$ python3 -q
>>> import numpy as np
>>> np.set_printoptions(precision=2, suppress=True, linewidth=160, floatmode="fixed")
>>> def tidy(a):
...     return np.round(a, 2) + 0
... 
>>> m1 = np.array([[1, -1, 1],
...     [1, 0, 0],
...     [1, 1, 1],
...     [1, 2, 4],
...     [1, 3, 9],
...     [1, 4, 16],
...     [1, 5, 25],
...     [1, 6, 36],
...     [1, 7, 49],
...     [1, 8, 64]])
>>> hat = m1 @ np.linalg.solve(m1.T @ m1, m1.T)
>>> tidy(np.linalg.eigvalsh(hat))
array([0.00, 0.00, 0.00, 0.00, 0.00, 0.00, 0.00, 1.00, 1.00, 1.00])
>>> np.allclose(hat @ hat, hat)
True
>>> tidy(np.diag(hat))
array([0.62, 0.28, 0.18, 0.20, 0.22, 0.22, 0.20, 0.18, 0.28, 0.62])
>>> tidy(hat @ m1[:, 1])
array([-1.00,  0.00,  1.00,  2.00,  3.00,  4.00,  5.00,  6.00,  7.00,  8.00])
>>> tidy(np.trace(hat))
np.float64(3.0)
>>> arr = np.load("a.npy")
>>> tidy(arr)
array([[-0.83,  0.56,  0.00],
       [-0.56, -0.83,  0.00],
       [ 0.00,  0.00,  1.00]])
>>> hat = np.triu(np.array([[1, 4, 1], [-3, 5, 1], [0, 1, -1]]), 1) + np.eye(3)
>>> other = hat @ arr @ np.linalg.inv(hat)
>>> tidy(np.trace(other)), tidy(np.trace(arr))
(np.float64(-0.66), np.float64(-0.66))
>>> tidy(np.poly(other))
array([ 1.00,  0.66, -0.66, -1.00])
>>> tidy(hat @ arr - arr @ hat)
array([[-2.24,  0.00,  1.27],
       [ 0.00,  2.24,  2.39],
       [ 0.00,  0.00,  0.00]])
>>> tidy(np.linalg.det(other))
np.float64(1.0)
>>> tidy(np.linalg.pinv(arr))
array([[-0.83, -0.56,  0.00],
       [ 0.56, -0.83,  0.00],
       [ 0.00,  0.00,  1.00]])
>>> tidy(arr @ arr.T)
array([[1.00, 0.00, 0.00],
       [0.00, 1.00, 0.00],
       [0.00, 0.00, 1.00]])
>>> tidy(np.linalg.norm(arr, axis=0))
array([1.00, 1.00, 1.00])
>>> arr[:, 2] @ arr[:, 0]
np.float64(0.0)
>>> tidy(np.linalg.svd(arr, compute_uv=False))
array([1.00, 1.00, 1.00])
>>> rng = np.random.default_rng(992594)
>>> labels = rng.integers(0, 3, 6)
>>> feats = np.array([[8, -8, 5, -3, -7, -6],
...     [5, 0, -1, 4, -8, 6],
...     [-7, -6, 2, 6, 9, 4],
...     [0, 2, 0, -8, -5, -3],
...     [9, -9, 4, -9, -6, 9],
...     [-1, -2, -2, -4, -7, 0]]) * (labels[:, None] == labels)
>>> feats
array([[ 8,  0,  0,  0,  0,  0],
       [ 0,  0,  0,  4,  0,  0],
       [ 0,  0,  2,  0,  9,  4],
       [ 0,  2,  0, -8,  0,  0],
       [ 0,  0,  4,  0, -6,  9],
       [ 0,  0, -2,  0, -7,  0]])
>>> x = np.array([1, 0, 1, 4, 0, 2])
>>> a = np.maximum(feats @ x, 0)
>>> np.maximum(feats @ x, 0) - np.maximum(-feats @ x, 0)
array([  8,  16,  10, -32,  22,  -2])
>>> f = np.array([-2, 1, 0, 0, -2, -2])
>>> other = feats + np.outer(f, np.eye(6)[1])
>>> other
array([[ 8.00, -2.00,  0.00,  0.00,  0.00,  0.00],
       [ 0.00,  1.00,  0.00,  4.00,  0.00,  0.00],
       [ 0.00,  0.00,  2.00,  0.00,  9.00,  4.00],
       [ 0.00,  2.00,  0.00, -8.00,  0.00,  0.00],
       [ 0.00, -2.00,  4.00,  0.00, -6.00,  9.00],
       [ 0.00, -2.00, -2.00,  0.00, -7.00,  0.00]])
>>> np.linalg.matrix_rank(np.linalg.inv(other) - np.linalg.inv(feats), tol=1e-8)
np.int64(1)
>>> x = np.array([0, -1, -1, -1, 3, 3])
>>> rhs = other @ x
>>> rhs
array([  2.00,  -5.00,  37.00,   6.00,   7.00, -17.00])
>>> tidy(np.linalg.solve(other, rhs))
array([ 0.00, -1.00, -1.00, -1.00,  3.00,  3.00])
>>> tidy(np.linalg.solve(other, other[:, 4]))
array([0.00, 0.00, 0.00, 0.00, 1.00, 0.00])
>>> tidy(np.linalg.solve(other, rhs + other[:, 1]))
array([ 0.00,  0.00, -1.00, -1.00,  3.00,  3.00])
>>> K = np.array([[0.0, -1.0, -1.0, 0.0, 0.0, 0.0, 0.0],
...     [-1.0, 0.0, -1.0, 0.0, 0.0, 0.0, 0.0],
...     [-1.0, -1.0, 0.0, 0.0, 0.0, 0.0, 0.0],
...     [0.0, 0.0, 0.0, 0.0, -1.0, -1.0, -1.0],
...     [0.0, 0.0, 0.0, -1.0, 0.0, -1.0, -1.0],
...     [0.0, 0.0, 0.0, -1.0, -1.0, 0.0, -1.0],
...     [0.0, 0.0, 0.0, -1.0, -1.0, -1.0, 0.0]])
>>> ev, evecs = np.linalg.eigh(K)
>>> x = np.array([0, -3, -1, -1, -3, -2, 2])
>>> tidy(evecs * np.abs(ev) @ evecs.T)
array([[1.33, 0.33, 0.33, 0.00, 0.00, 0.00, 0.00],
       [0.33, 1.33, 0.33, 0.00, 0.00, 0.00, 0.00],
       [0.33, 0.33, 1.33, 0.00, 0.00, 0.00, 0.00],
       [0.00, 0.00, 0.00, 1.50, 0.50, 0.50, 0.50],
       [0.00, 0.00, 0.00, 0.50, 1.50, 0.50, 0.50],
       [0.00, 0.00, 0.00, 0.50, 0.50, 1.50, 0.50],
       [0.00, 0.00, 0.00, 0.50, 0.50, 0.50, 1.50]])
>>> tidy(np.linalg.eigvalsh(K[1:, 1:]))
array([-3.00, -1.00,  1.00,  1.00,  1.00,  1.00])
>>> x @ K @ x
np.float64(-4.0)
>>> def softmax(z):
...     e = np.exp(z - z.max(axis=-1, keepdims=True))
...     return e / e.sum(axis=-1, keepdims=True)
... 
>>> tidy(softmax(K[0] + -1))
array([0.17, 0.06, 0.06, 0.17, 0.17, 0.17, 0.17])
>>> tidy(softmax(K).sum(axis=1))
array([1.00, 1.00, 1.00, 1.00, 1.00, 1.00, 1.00])
>>> tidy(softmax(K[0]))
array([0.17, 0.06, 0.06, 0.17, 0.17, 0.17, 0.17])
>>> tidy(softmax(10 * K[0]))
array([0.20, 0.00, 0.00, 0.20, 0.20, 0.20, 0.20])
>>> S = K @ K.T / np.sqrt(7)
>>> tidy(softmax(S)[0] @ K)
array([-0.32, -0.40, -0.40, -0.33, -0.33, -0.33, -0.33])
>>> tidy(softmax(S))
array([[0.24, 0.16, 0.16, 0.11, 0.11, 0.11, 0.11],
       [0.16, 0.24, 0.16, 0.11, 0.11, 0.11, 0.11],
       [0.16, 0.16, 0.24, 0.11, 0.11, 0.11, 0.11],
       [0.08, 0.08, 0.08, 0.25, 0.17, 0.17, 0.17],
       [0.08, 0.08, 0.08, 0.17, 0.25, 0.17, 0.17],
       [0.08, 0.08, 0.08, 0.17, 0.17, 0.25, 0.17],
       [0.08, 0.08, 0.08, 0.17, 0.17, 0.17, 0.25]])
>>> softmax(S).round(6).argmax(axis=1)
array([0, 1, 2, 3, 4, 5, 6])
>>> x = np.array([-3, -1, -3, -3, 3, 2, 2])
>>> rhs = K @ x
>>> c, lr = np.zeros(7), 1 / np.linalg.norm(K, 2) ** 2
>>> for i in range(30):
...     c -= lr * K.T @ (K @ c - rhs)
...     if i % 10 == 0: print(i, round(np.linalg.norm(K @ c - rhs), 2))
... 
0 6.3
10 1.36
20 0.42
>>> tidy(c)
array([-2.98, -1.04, -2.98, -2.88,  2.94,  1.97,  1.97])
>>> tidy(np.linalg.cond(K))
np.float64(3.0)
>>> x = np.array([4, 0, 1, -5, 5, -5, 0])
>>> rhs = K @ x
>>> rhs
array([-1.00, -5.00, -4.00,  0.00, 10.00,  0.00,  5.00])
>>> tidy(np.linalg.solve(K, rhs + K[:, 6]))
array([ 4.00,  0.00,  1.00, -5.00,  5.00, -5.00,  1.00])
>>> f = np.array([3, 3, -2])
>>> J = np.outer(rng.normal(size=19), f) + 0.05 * rng.normal(size=(19, 3))
>>> tidy(J)
array([[ 6.01,  5.88, -3.96],
       [ 2.05,  1.94, -1.26],
       [-1.51, -1.42,  1.00],
       [-0.53, -0.53,  0.32],
       [-0.70, -0.73,  0.63],
       [ 3.72,  3.66, -2.51],
       [-3.17, -3.02,  2.03],
       [-0.68, -0.62,  0.45],
       [-0.57, -0.49,  0.26],
       [-0.56, -0.60,  0.35],
       [-1.38, -1.44,  0.88],
       [-1.83, -1.84,  1.22],
       [ 0.07,  0.00, -0.04],
       [ 2.38,  2.28, -1.51],
       [-4.69, -4.63,  3.15],
       [-2.39, -2.33,  1.70],
       [ 3.93,  3.99, -2.61],
       [ 0.73,  0.84, -0.53],
       [-1.90, -1.91,  1.17]])
>>> tidy(np.linalg.svd(J, compute_uv=False))
array([17.44,  0.25,  0.20])
>>> other = J / np.sqrt((J ** 2).mean(axis=1, keepdims=True))
>>> np.linalg.matrix_rank(J - J.mean(axis=1, keepdims=True))
np.int64(2)
>>> tidy(other[13])
array([ 1.14,  1.09, -0.72])
>>> tidy(np.linalg.norm(other, axis=1))
array([1.73, 1.73, 1.73, 1.73, 1.73, 1.73, 1.73, 1.73, 1.73, 1.73, 1.73, 1.73, 1.73, 1.73, 1.73, 1.73, 1.73, 1.73, 1.73])
>>> np.linalg.matrix_rank(other) == np.linalg.matrix_rank(J)
np.True_
>>> C = J[[16, 2]].astype(float)
>>> for _ in range(3):
...     labels = np.linalg.norm(J[:, None] - C, axis=-1).argmin(axis=1)
...     C = np.array([J[labels == j].mean(axis=0) for j in range(2)])
... 
>>> labels
array([0, 0, 1, 1, 1, 0, 1, 1, 1, 1, 1, 1, 1, 0, 1, 1, 0, 1, 1])
>>> np.bincount(labels)
array([ 5, 14])
>>> np.abs(C[1] - C[0]).argmax()
np.int64(0)
>>> tidy(C[1] - C[0])
array([-4.98, -4.89,  3.27])
>>> cen = (J - J.mean(axis=0)) / J.std(axis=0)
>>> np.argwhere(np.abs(cen) > 2)
array([[0, 0],
       [0, 1],
       [0, 2]])
>>> c = np.linalg.lstsq(np.delete(cen, 2, axis=1), cen[:, 2])[0]
>>> np.abs(c).argmax()
np.int64(1)
>>> tidy(c)
array([-0.42, -0.58])
>>> tidy(1 - np.var(cen[:, 2] - np.delete(cen, 2, axis=1) @ c))
np.float64(1.0)
>>> other = np.array([[8, 8, 5], [1, 4, 0], [9, 0, 0]])
>>> C = np.array([[-3, 2], [3, -5]])
>>> A = np.block([[other, np.zeros((3, 2))], [np.zeros((2, 3)), C]])
>>> A
array([[ 8.00,  8.00,  5.00,  0.00,  0.00],
       [ 1.00,  4.00,  0.00,  0.00,  0.00],
       [ 9.00,  0.00,  0.00,  0.00,  0.00],
       [ 0.00,  0.00,  0.00, -3.00,  2.00],
       [ 0.00,  0.00,  0.00,  3.00, -5.00]])
>>> tidy(np.linalg.det(A))
np.float64(-1620.0)
>>> tidy(np.sort(np.linalg.eigvals(A).real))
array([-6.65, -4.06, -1.35,  3.53, 12.53])
>>> A @ A
array([[117.00,  96.00,  40.00,   0.00,   0.00],
       [ 12.00,  24.00,   5.00,   0.00,   0.00],
       [ 72.00,  72.00,  45.00,   0.00,   0.00],
       [  0.00,   0.00,   0.00,  15.00, -16.00],
       [  0.00,   0.00,   0.00, -24.00,  31.00]])
>>> labels = rng.permutation(5)
>>> labels
array([0, 3, 2, 4, 1])
>>> other = A[labels][:, labels]
>>> other
array([[ 8.00,  0.00,  5.00,  0.00,  8.00],
       [ 0.00, -3.00,  0.00,  2.00,  0.00],
       [ 9.00,  0.00,  0.00,  0.00,  0.00],
       [ 0.00,  3.00,  0.00, -5.00,  0.00],
       [ 1.00,  0.00,  0.00,  0.00,  4.00]])
>>> np.trace(other)
np.float64(4.0)
>>> np.allclose(other, A)
False
